>>> import numpy as np
>>> np.set_printoptions(precision=2, suppress=True, linewidth=200)
>>> X = np.load("dump.npy")
>>> print(X)
[[ 1  2 -2]
 [-2  4  2]
 [-5 -2 -5]]
>>> x = np.array([3, 3, 3])
>>> rhs = X @ x
>>> print(rhs)
[  3  12 -36]
>>> print(np.linalg.solve(X, rhs + X[:, 2]))
[3. 3. 4.]
>>> print(np.linalg.solve(X.T, X[2]))
[0. 0. 1.]
>>> other = np.linalg.inv(X)
>>> print(np.round(X @ other, 2) + 0)
[[1. 0. 0.]
 [0. 1. 0.]
 [0. 0. 1.]]
>>> print((np.abs(other) > 1e-9).astype(int))
[[1 1 1]
 [1 1 1]
 [1 1 1]]
>>> print(other)
[[ 0.15 -0.13 -0.12]
 [ 0.19  0.14 -0.02]
 [-0.23  0.08 -0.08]]
>>> rng = np.random.default_rng(6699)
>>> z = rng.permutation(3)
>>> other = X[:, z] * rng.choice([-1, 1], 3)
>>> print(other)
[[-2  1  2]
 [ 2 -2  4]
 [-5 -5 -2]]
>>> left, _, Vh = np.linalg.svd(X.T @ other)
>>> print(np.round(np.linalg.lstsq(X, other)[0], 2) + 0)
[[0. 1. 0.]
 [0. 0. 1.]
 [1. 0. 0.]]
>>> P = np.triu(np.array([[2, 3, 2], [2, 1, 0], [0, 0, 3]]), 1) + np.eye(3)
>>> other = P @ X @ np.linalg.inv(P)
>>> print(round(float(np.linalg.det(other)), 2))
-104.0
>>> other = np.array([[2, 1, -2], [-2, 1, 3]])
>>> C = np.kron(other, X)
>>> print(np.linalg.matrix_rank(C))
6
>>> print(round(float(np.linalg.norm(C, 2)), 2), round(float(np.linalg.norm(other, 2) * np.linalg.norm(X, 2)), 2))
34.16 34.16
>>> F = np.loadtxt("data.csv", delimiter=",")
>>> print(F)
[[0. 1. 1.]
 [1. 0. 1.]
 [1. 1. 0.]]
>>> G = F.T @ F
>>> print(np.linalg.svd(F, compute_uv=False) ** 2)
[4. 1. 1.]
>>> print(np.linalg.eigvalsh(G)[::-1])
[4. 1. 1.]
>>> print(np.allclose(G, G.T))
True
